% python3 -q
>>> import numpy as np
>>> np.set_printoptions(suppress=True, linewidth=200)
>>> rnd = lambda a: np.round(a, 3) + 0
>>> feats = np.loadtxt("dump.csv", delimiter=",")
>>> rnd(feats)
array([[ 0.451,  0.296, -0.4  ],
       [ 0.296,  0.84 ,  0.216],
       [-0.4  ,  0.216,  0.709]])
>>> rnd(np.trace(np.linalg.pinv(feats) @ feats))
np.float64(2.0)
>>> np.unique(feats.round(6), axis=0).shape
(3, 3)
>>> x = np.array([2, 4, -6])
>>> rnd(np.trace(feats))
np.float64(2.0)
>>> rnd(np.eye(3) - feats)
array([[ 0.549, -0.296,  0.4  ],
       [-0.296,  0.16 , -0.216],
       [ 0.4  , -0.216,  0.291]])
>>> rk = np.linalg.matrix_rank(feats)
>>> rk
np.int64(2)
>>> null = np.linalg.svd(feats)[2][rk:].T
>>> [int(np.linalg.matrix_rank(feats[:i])) for i in range(1, len(feats) + 1)]
[1, 2, 2]
>>> null.shape
(3, 1)
>>> [int(np.linalg.matrix_rank(feats[:, :j + 1])) for j in range(3)]
[1, 2, 2]
>>> np.linalg.matrix_rank(feats.T @ feats), np.linalg.matrix_rank(feats @ feats.T)
(np.int64(2), np.int64(2))
>>> np.allclose(feats @ null, 0)
True
>>> data = np.load("test10.npy")
>>> data
array([[1. , 0.2],
       [0.2, 1. ]])
>>> O = data.astype(float).copy()
>>> for j in range(2):
...     O[:, j] -= O[:, :j] @ (O[:, :j].T @ O[:, j])
...     O[:, j] /= np.linalg.norm(O[:, j])
... 
>>> rnd(O)
array([[ 0.981, -0.196],
       [ 0.196,  0.981]])
>>> cov = feats.T @ feats
>>> rnd(np.diag(cov))
array([0.451, 0.84 , 0.709])
>>> rnd(np.trace(cov)), rnd((feats ** 2).sum())
(np.float64(2.0), np.float64(2.0))
>>> np.linalg.matrix_rank(cov)
np.int64(2)
>>> rnd(np.linalg.eigvalsh(cov)[::-1])
array([1., 1., 0.])
>>> rnd(np.linalg.svd(feats, compute_uv=False) ** 2)
array([1., 1., 0.])
>>> (feats @ feats.T).shape
(3, 3)
>>> ev, evecs = np.linalg.eigh(data)
>>> x = np.array([-3, -2])
>>> rnd(x @ data @ x / (x @ x)), ev[0], ev[-1]
(np.float64(1.185), np.float64(0.8), np.float64(1.2))
>>> np.abs(data).sum(axis=1).max(), np.abs(ev).max()
(np.float64(1.2), np.float64(1.2))
>>> rnd(evecs * np.abs(ev) @ evecs.T)
array([[1. , 0.2],
       [0.2, 1. ]])
>>> rnd(np.linalg.eigvalsh(data[1:, 1:]))
array([1.])
>>> x = np.ones(2)
>>> for _ in range(4):
...     x = data @ x
...     x /= np.linalg.norm(x)
...     print(round(x @ data @ x, 3))
... 
1.2
1.2
1.2
1.2
>>> rnd(np.linalg.eigvalsh(data)[-1])
np.float64(1.2)
>>> O, Rm = np.linalg.qr(data)
>>> rnd(abs(Rm[0, 0])), rnd(np.linalg.norm(data[:, 0]))
(np.float64(1.02), np.float64(1.02))
>>> J = np.load("arr.npy")
>>> J
array([[ 1.146,  6.494, -3.725, -0.445],
       [-4.006, -2.464, -1.266,  3.063],
       [-5.516,  3.282, -1.635,  4.498],
       [ 3.749,  5.351, -4.202, -2.084],
       [-0.611,  2.845, -3.007, -2.248],
       [-1.602,  4.229, -2.936, -1.386],
       [-1.081, -2.974, -2.033, -0.681],
       [ 4.142,  6.812, -4.367, -0.45 ],
       [ 1.001, 11.621, -4.082,  4.009],
       [-0.751,  5.031, -3.356, -3.525],
       [ 3.644, -0.443, -3.634, -5.46 ],
       [-0.774, -5.258, -1.949, -3.079],
       [-2.634,  4.667, -2.39 ,  4.581],
       [ 0.423,  4.64 , -3.312, -0.124],
       [ 4.864,  5.245, -4.252,  0.303],
       [ 0.232,  7.044, -3.548,  0.568],
       [-1.825, -2.408, -2.373, -6.886],
       [ 2.85 , -3.48 , -3.301, -8.93 ],
       [ 1.258, -0.161, -2.745,  1.274],
       [ 4.942,  7.788, -5.19 , -8.453],
       [ 1.437,  4.497, -3.874, -5.808],
       [ 1.536, -0.327, -3.116, -3.791],
       [ 0.305, -5.511, -2.52 , -8.914]])
>>> ev, evecs = np.linalg.eigh(data)
>>> rnd(np.linalg.svd(data, compute_uv=False))
array([1.2, 0.8])
>>> rnd(evecs.T @ data @ evecs)
array([[0.8, 0. ],
       [0. , 1.2]])
>>> (ev > 1e-8).sum(), (ev < -1e-8).sum()
(np.int64(2), np.int64(0))
>>> np.unique(ev.round(6) + 0, return_counts=True)[1]
array([1, 1])
>>> Ac = (J - J.mean(axis=0)) / J.std(axis=0)
>>> rnd(Ac.std(axis=0))
array([1., 1., 1., 1.])
>>> np.argwhere(np.abs(Ac) > 2)
array([[ 1,  2],
       [ 2,  0],
       [ 8,  1],
       [19,  2]])
>>> beta = np.linalg.lstsq(np.delete(Ac, 0, axis=1), Ac[:, 0])[0]
>>> rnd(beta)
array([-1.125, -1.767,  0.503])
>>> rnd(1 - np.var(Ac[:, 0] - np.delete(Ac, 0, axis=1) @ beta))
np.float64(1.0)
>>> np.abs(beta).argmax()
np.int64(1)
>>> Ac = J - J.mean(axis=0)
>>> Uu, sv, vt = np.linalg.svd(Ac, full_matrices=False)
>>> rnd((sv ** 2).sum() ** 2 / (sv ** 4).sum())
np.float64(2.139)
>>> np.abs(Uu[:, 0]).argmax()
np.int64(8)
>>> (np.sign(Uu[:, 0]) == np.sign(Uu[0, 0])).astype(int)
array([1, 0, 1, 1, 1, 1, 0, 1, 1, 1, 0, 0, 1, 1, 1, 1, 0, 0, 0, 1, 0, 0, 0])
>>> np.abs(vt[0]).argmax()
np.int64(1)
>>> rnd(vt[0] * np.sign(vt[0, np.abs(vt[0]).argmax()]))
array([-0.005,  0.8  , -0.066,  0.596])
>>> rng = np.random.default_rng(43)
>>> labels = rng.permutation(4)
>>> M2 = J[:, labels] * rng.choice([-1, 1], 4)
>>> M2
array([[ -6.494,  -3.725,  -1.146,   0.445],
       [  2.464,  -1.266,   4.006,  -3.063],
       [ -3.282,  -1.635,   5.516,  -4.498],
       [ -5.351,  -4.202,  -3.749,   2.084],
       [ -2.845,  -3.007,   0.611,   2.248],
       [ -4.229,  -2.936,   1.602,   1.386],
       [  2.974,  -2.033,   1.081,   0.681],
       [ -6.812,  -4.367,  -4.142,   0.45 ],
       [-11.621,  -4.082,  -1.001,  -4.009],
       [ -5.031,  -3.356,   0.751,   3.525],
       [  0.443,  -3.634,  -3.644,   5.46 ],
       [  5.258,  -1.949,   0.774,   3.079],
       [ -4.667,  -2.39 ,   2.634,  -4.581],
       [ -4.64 ,  -3.312,  -0.423,   0.124],
       [ -5.245,  -4.252,  -4.864,  -0.303],
       [ -7.044,  -3.548,  -0.232,  -0.568],
       [  2.408,  -2.373,   1.825,   6.886],
       [  3.48 ,  -3.301,  -2.85 ,   8.93 ],
       [  0.161,  -2.745,  -1.258,  -1.274],
       [ -7.788,  -5.19 ,  -4.942,   8.453],
       [ -4.497,  -3.874,  -1.437,   5.808],
       [  0.327,  -3.116,  -1.536,   3.791],
       [  5.511,  -2.52 ,  -0.305,   8.914]])
>>> Uu, _, vt = np.linalg.svd(J.T @ M2)
>>> rnd(Uu @ vt)
array([[ 0.,  0., -1.,  0.],
       [-1.,  0.,  0.,  0.],
       [ 0.,  1.,  0.,  0.],
       [ 0.,  0.,  0., -1.]])
